>>> import numpy as np
>>> import numpy.linalg as la
>>> np.set_printoptions(suppress=True, linewidth=120)
>>> X = np.loadtxt("layer16.csv", delimiter=",")
>>> print(X)
[[ 5.  6.  7.  8.  9. 10. 11. 12.]
 [13. 14. 15. 16. 17. 18. 19. 20.]
 [21. 22. 23. 24. 25. 26. 27. 28.]
 [29. 30. 31. 32. 33. 34. 35. 36.]
 [37. 38. 39. 40. 41. 42. 43. 44.]
 [45. 46. 47. 48. 49. 50. 51. 52.]
 [53. 54. 55. 56. 57. 58. 59. 60.]
 [61. 62. 63. 64. 65. 66. 67. 68.]]
>>> # rows and columns are dependent
>>> rng = np.random.default_rng(745917)
>>> z = rng.permutation(8)
>>> print(z)
[3 0 5 2 7 6 1 4]
>>> out = X[z][:, z]
>>> print(np.round(np.sort(np.abs(la.eigvals(out))), 3) + 0)
[  0.      0.      0.      0.      0.      0.      8.932 300.932]
>>> print(np.allclose(out, X))
False
>>> print(np.diag(out))
[32.  5. 50. 23. 68. 59. 14. 41.]
>>> T = np.stack([X, -1 * X, X[::-1]])
>>> print(T.shape)
(3, 8, 8)
>>> print((T @ X.T).shape)
(3, 8, 8)
>>> print(np.einsum("bij,cij->bc", T, T))
[[ 107104. -107104.   64096.]
 [-107104.  107104.  -64096.]
 [  64096.  -64096.  107104.]]
>>> data = np.load("test17.npy")
>>> print(data)
[[-2.  0.  0.  0.  0.  0.]
 [ 0.  3. -4.  5.  0. -5.]
 [ 0.  4.  4. -2.  1.  2.]
 [ 0. -2. -5.  4.  3.  3.]
 [ 0.  1.  3.  2.  0.  0.]
 [ 0.  4.  2.  1. -2. -5.]]
>>> # 2 groups of indices that never mix
>>> print((data != 0).astype(int))
[[1 0 0 0 0 0]
 [0 1 1 1 0 1]
 [0 1 1 1 1 1]
 [0 1 1 1 1 1]
 [0 1 1 1 0 0]
 [0 1 1 1 1 1]]
>>> print(np.flatnonzero(la.matrix_power((data != 0) + (data.T != 0) + np.eye(6), 6)[3]))
[1 2 3 4 5]
>>> print(np.round(la.det(data), 3))
242.0
>>> vec = np.array([4, 3, 2, 4, 5, 2])
>>> print(data @ (2 * vec))
[-16.  22.  42.  42.  34.   0.]
>>> print(data * vec)
[[ -8.   0.   0.   0.   0.   0.]
 [  0.   9.  -8.  20.   0. -10.]
 [  0.  12.   8.  -8.   5.   4.]
 [  0.  -6. -10.  16.  15.   6.]
 [  0.   3.   6.   8.   0.   0.]
 [  0.  12.   4.   4. -10. -10.]]
>>> print(data @ vec)
[-8. 11. 21. 21. 17.  0.]
>>> print((data * vec).sum(axis=1))
[-8. 11. 21. 21. 17.  0.]
>>> print(np.sign((data @ vec).round(6)))
[-1.  1.  1.  1.  1.  0.]
>>> print(data @ np.ones(6))
[-2. -1.  9.  3.  6.  0.]
>>> print(data @ np.eye(6)[4])
[ 0.  0.  1.  3.  0. -2.]
>>> q, V = la.qr(data[:, :3])[0], la.qr(data[:, 3:])[0]
>>> sv = la.svd(q.T @ V, compute_uv=False)
>>> print(sv.round(3) + 0)
[0.999 0.623 0.   ]
>>> print(round(float(la.norm(q @ q.T - V @ V.T, 2)), 3))
1.0
>>> E = np.loadtxt("run12.csv", delimiter=",")
>>> print(E)
[[ 0.484  1.519  3.717  0.296 -2.094 -2.042]
 [ 2.437 -1.759 -3.702  0.277 -1.46  -0.226]
 [ 1.465  2.746 -1.807  1.426  0.182  3.159]
 [-2.286 -0.324 -1.966 -1.093 -3.813 -0.273]
 [-4.348 -0.427  0.261 -2.334  0.153 -0.608]
 [-3.148  0.277 -3.051 -1.599 -0.957  1.495]
 [-1.782 -4.127  0.521 -1.314  1.382 -0.938]
 [-0.737 -1.319  2.872 -1.019  3.536 -0.965]
 [ 2.11  -0.922  3.309 -1.026  0.881 -2.63 ]
 [ 1.918 -2.402  3.443 -0.536 -0.463  1.787]
 [-1.263 -3.017 -1.577 -0.278  1.095 -3.246]
 [ 0.442  1.313  1.79   1.487 -2.891  3.051]
 [ 0.631  2.248  2.606 -0.121 -2.608 -2.437]]
>>> cen = E - E.mean(axis=0)
>>> left, sv, Vt = la.svd(cen, full_matrices=False)
>>> print(np.round((sv ** 2).sum() ** 2 / (sv ** 4).sum(), 3))
4.022
>>> print(np.searchsorted(np.cumsum(sv ** 2) / (sv ** 2).sum(), 0.9) + 1)
4
>>> print(la.matrix_rank(cen))
6
>>> print(np.abs(left[:, 0]).argmax())
5
>>> print(np.round(cen.mean(axis=0), 3) + 0)
[0. 0. 0. 0. 0. 0.]
>>> print(np.round(Vt[0] * np.sign(Vt[0, np.abs(Vt[0]).argmax()]), 3))
[ 0.203 -0.216  0.782 -0.071  0.345 -0.42 ]
>>> print(np.abs(Vt[0]).argmax())
2
>>> print(sv.round(3))
[10.064  9.84   6.965  6.137  4.647  2.026]
>>> out = np.c_[E[:, :4] @ np.array([[-1, -3, -3, 1], [2, 1, 3, -1], [-3, 3, 2, -3], [-2, -1, 2, 2]]), np.array([0, 2, 0, 0, 1, 1, 2, 1, 2, 1, 0, 2, 1])]
>>> print(out.round(3))
[[ -9.189  10.922  11.131 -11.594   0.   ]
 [  4.597 -20.453 -19.438  15.856   2.   ]
 [  6.596  -8.496   3.081   6.992   0.   ]
 [  9.722   1.729  -0.232   1.75    0.   ]
 [  7.379  15.734   7.617  -9.372   1.   ]
 [ 16.053   2.167   0.975   2.53    1.   ]
 [ -5.407   4.096  -8.621  -1.846   2.   ]
 [ -8.479  10.527   1.96  -10.072   1.   ]
 [-11.829   3.701  -4.53   -8.947   2.   ]
 [-15.979   2.709  -7.146  -7.081   1.   ]
 [  0.516  -3.681  -8.972   5.929   0.   ]
 [ -6.16    3.87    9.167  -3.267   2.   ]
 [ -3.711   8.294   9.821  -9.677   1.   ]]
>>> print(np.round(la.norm(out - E @ la.lstsq(E, out)[0], axis=0), 3) + 0)
[0.    0.    0.    0.    3.454]
>>> print(np.round(la.lstsq(E, out[:, 0])[0], 3) + 0)
[-1.  2. -3. -2.  0.  0.]
>>> print(la.matrix_rank(out))
5
>>> C2 = np.cov(E, rowvar=False)
>>> print(C2.shape)
(6, 6)
>>> print(np.round(np.polyfit(E[:, 5], E[:, 0], 1), 3))
[ 0.086 -0.288]
>>> print(np.round(E.std(axis=0), 3))
[2.059 1.993 2.552 1.081 1.96  2.027]
>>> print(np.median(E, axis=0))
[ 0.442 -0.427  0.521 -0.536 -0.463 -0.608]
>>> J = np.load("w.npy")
>>> print(J)
[[ 1  3  3 -3]
 [-1  2 -1 -2]
 [ 4  3  4  5]
 [ 1  4  1  1]
 [ 2  2  2  3]
 [ 0  0  0  0]
 [ 0  5  2 -5]
 [ 1  3  3 -3]
 [ 1  3  3 -3]
 [ 2  1  2  2]
 [ 1  3  1  0]
 [ 1  3  3 -3]
 [ 2  1  2  2]
 [ 0  0  0  0]
 [ 0  0  0  0]
 [ 0  0  0  0]
 [ 2  1  2  2]
 [ 0  0  0  0]
 [ 2  1  2  2]
 [ 1  3  1  0]
 [ 1  4  1  1]
 [ 4  3  4  5]
 [-1  2 -1 -2]
 [ 1  3  1  0]
 [ 0  0  0  0]
 [ 2  2  2  3]
 [ 2  1  2  2]
 [-1  2 -1 -2]
 [ 3  5  5  0]
 [ 2  6  4 -3]
 [ 0  0  0  0]
 [ 1  3  3 -3]
 [-1  2 -1 -2]
 [ 3  5  5  0]
 [ 0  0  0  0]]
>>> proj = J @ la.solve(J.T @ J, J.T)
>>> print(np.round(la.eigvalsh(proj), 3) + 0)
[0. 0. 0. 0. 0. 0. 0. 0. 0. 0. 0. 0. 0. 0. 0. 0. 0. 0. 0. 0. 0. 0. 0. 0. 0. 0. 0. 0. 0. 0. 0. 1. 1. 1. 1.]
>>> print(np.allclose(proj @ proj, proj))
True
>>> print(np.round(proj @ J[:, 2], 3))
[ 3. -1.  4.  1.  2.  0.  2.  3.  3.  2.  1.  3.  2.  0.  0.  0.  2.  0.  2.  1.  1.  4. -1.  1.  0.  2.  2. -1.  5.
  4.  0.  3. -1.  5.  0.]
>>> print(np.round(np.diag(proj), 3))
[0.121 0.11  0.211 0.221 0.139 0.    0.196 0.121 0.121 0.107 0.145 0.121 0.107 0.    0.    0.    0.107 0.    0.107
 0.145 0.221 0.211 0.11  0.145 0.    0.139 0.107 0.11  0.208 0.232 0.    0.121 0.11  0.208 0.   ]
>>> m1 = np.load("mat.npy")
>>> print(m1)
[[ -6   6   8  -3   3   4]
 [ -2  -6   4  -1  -3   2]
 [ -6   6  -8  -3   3  -4]
 [  9  -9 -12   6  -6  -8]
 [  3   9  -6   2   6  -4]
 [  9  -9  12   6  -6   8]]
>>> vec = np.array([2, -1, 1, -2, -1, 2])
>>> target = m1 @ vec
>>> print(target)
[  1  15 -31  -7 -27  49]
>>> print(np.round(la.solve(m1, -2 * target), 3))
[-4.  2. -2.  4.  2. -4.]
>>> print(np.round(la.solve(m1, target), 3))
[ 2. -1.  1. -2. -1.  2.]
